$ python3 -q
>>> import numpy as np
>>> from numpy import linalg as LA
>>> np.set_printoptions(suppress=True, linewidth=160)
>>> J = np.load("block14.npy")
>>> J.round(2) + 0
array([[-0.13,  0.79, -0.5 , -0.33,  0.  ],
       [-0.42, -0.28,  0.02, -0.56, -0.66],
       [ 0.  , -0.34, -0.82,  0.4 , -0.22],
       [ 0.42, -0.37, -0.28, -0.65,  0.44],
       [-0.8 , -0.17, -0.08,  0.  ,  0.57]])
>>> # keeps lengths
>>> round(float(J[:, 4] @ J[:, 3]), 2)
0.0
>>> np.round(J.T @ J, 2) + 0
array([[1., 0., 0., 0., 0.],
       [0., 1., 0., 0., 0.],
       [0., 0., 1., 0., 0.],
       [0., 0., 0., 1., 0.],
       [0., 0., 0., 0., 1.]])
>>> x0 = np.array([3, 1, -3, 3, 0])
>>> np.round(np.sort(np.abs(np.degrees(np.angle(LA.eigvals(J))))), 2)
array([  0.  ,  99.2 ,  99.2 , 171.75, 171.75])
>>> round(LA.norm(x0), 2), round(float(LA.norm(J @ x0)), 2)
(np.float64(5.29), 5.29)
>>> [p for p in range(1, 25) if np.allclose(LA.matrix_power(J, p), np.eye(5))]
[]
>>> E = np.loadtxt("a.csv", delimiter=",")
>>> E
array([[ 21.,   2.,  -3.,   3.,   3.,   3.],
       [  3.,  39.,   2.,   1.,  -1.,   3.],
       [  0.,  -3., -59.,  -2.,   3.,  -3.],
       [  3.,  -1.,  -1., -37.,   1.,  -2.],
       [ -2.,  -2.,  -3.,   1., -62.,  -2.],
       [ -3.,   1.,   3.,   1.,   3., -38.]])
>>> q, evecs = LA.qr(E[:, :1])[0], LA.qr(E[:, 1:])[0]
>>> s = LA.svd(q.T @ evecs, compute_uv=False)
>>> np.round(LA.norm(q @ q.T - evecs @ evecs.T, 2), 2)
np.float64(1.0)
>>> (s > 0.9).sum()
np.int64(0)
>>> x0 = np.array([-1, 2, -2, 0, -2, -2])
>>> a = np.maximum(E @ x0, 0)
>>> np.flatnonzero(a > 1e-9)
array([1, 2, 4, 5])
>>> t3 = np.stack([E, 2 * E, E[::-1]])
>>> LA.matrix_rank(t3.reshape(3, -1))
np.int64(2)
>>> t3.sum(axis=0)
array([[  60.,    7.,   -6.,   10.,   12.,  -29.],
       [   7.,  115.,    3.,    4.,  -65.,    7.],
       [   3.,  -10., -178.,  -43.,   10.,  -11.],
       [   9.,   -6.,  -62., -113.,    6.,   -9.],
       [  -3.,   33.,   -7.,    4., -187.,   -3.],
       [  12.,    5.,    6.,    6.,   12., -111.]])
>>> C2 = E.T @ E
>>> np.diag(C2)
array([ 472., 1540., 3513., 1385., 3873., 1479.])
>>> (E @ E.T).shape
(6, 6)
>>> np.trace(C2), (E ** 2).sum()
(np.float64(12262.0), np.float64(12262.0))
>>> C2
array([[ 472.,  157.,  -63.,  -50.,  178.,  184.],
       [ 157., 1540.,  259.,   87.,   84.,  100.],
       [ -63.,  259., 3513.,  148.,    6.,   68.],
       [ -50.,   87.,  148., 1385.,  -94.,   52.],
       [ 178.,   84.,    6.,  -94., 3873.,    5.],
       [ 184.,  100.,   68.,   52.,    5., 1479.]])
>>> np.round(LA.svd(E, compute_uv=False) ** 2, 2)
array([3889.66, 3561.59, 1649.67, 1403.92, 1349.6 ,  407.56])
>>> rng = np.random.default_rng(528418)
>>> theta = np.sort(rng.uniform(-2, 2, 20))
>>> A = np.c_[theta, theta ** 2, theta ** 3] @ np.array([[0, 2, 0, 1, 0], [0, 2, 1, 1, 0], [1, 0, 1, 1, 1]])
>>> A.round(2) + 0
array([[-6.35,  3.15, -2.92, -4.77, -6.35],
       [-3.37,  1.5 , -1.12, -2.62, -3.37],
       [-2.56,  1.01, -0.69, -2.06, -2.56],
       [-0.98, -0.02,  0.01, -0.98, -0.98],
       [-0.47, -0.35,  0.14, -0.64, -0.47],
       [-0.4 , -0.39,  0.14, -0.59, -0.4 ],
       [-0.01, -0.3 ,  0.03, -0.15, -0.01],
       [ 0.  , -0.26,  0.02, -0.13,  0.  ],
       [ 0.  , -0.07,  0.  , -0.04,  0.  ],
       [ 0.  ,  0.18,  0.01,  0.09,  0.  ],
       [ 0.07,  1.13,  0.23,  0.63,  0.07],
       [ 0.23,  1.96,  0.6 ,  1.21,  0.23],
       [ 0.28,  2.15,  0.7 ,  1.35,  0.28],
       [ 0.94,  3.87,  1.89,  2.87,  0.94],
       [ 1.23,  4.43,  2.37,  3.44,  1.23],
       [ 1.27,  4.51,  2.45,  3.53,  1.27],
       [ 2.13,  5.89,  3.79,  5.08,  2.13],
       [ 3.94,  8.14,  6.43,  8.01,  3.94],
       [ 4.44,  8.69,  7.14,  8.78,  4.44],
       [ 5.22,  9.49,  8.23,  9.96,  5.22]])
>>> C2 = np.cov(A, rowvar=False)
>>> np.round(LA.eigvalsh(C2)[::-1], 2) + 0
array([43.07,  3.88,  0.13,  0.  ,  0.  ])
>>> np.round(np.corrcoef(A.T), 2)
array([[1.  , 0.67, 0.93, 0.95, 1.  ],
       [0.67, 1.  , 0.88, 0.86, 0.67],
       [0.93, 0.88, 1.  , 0.99, 0.93],
       [0.95, 0.86, 0.99, 1.  , 0.95],
       [1.  , 0.67, 0.93, 0.95, 1.  ]])
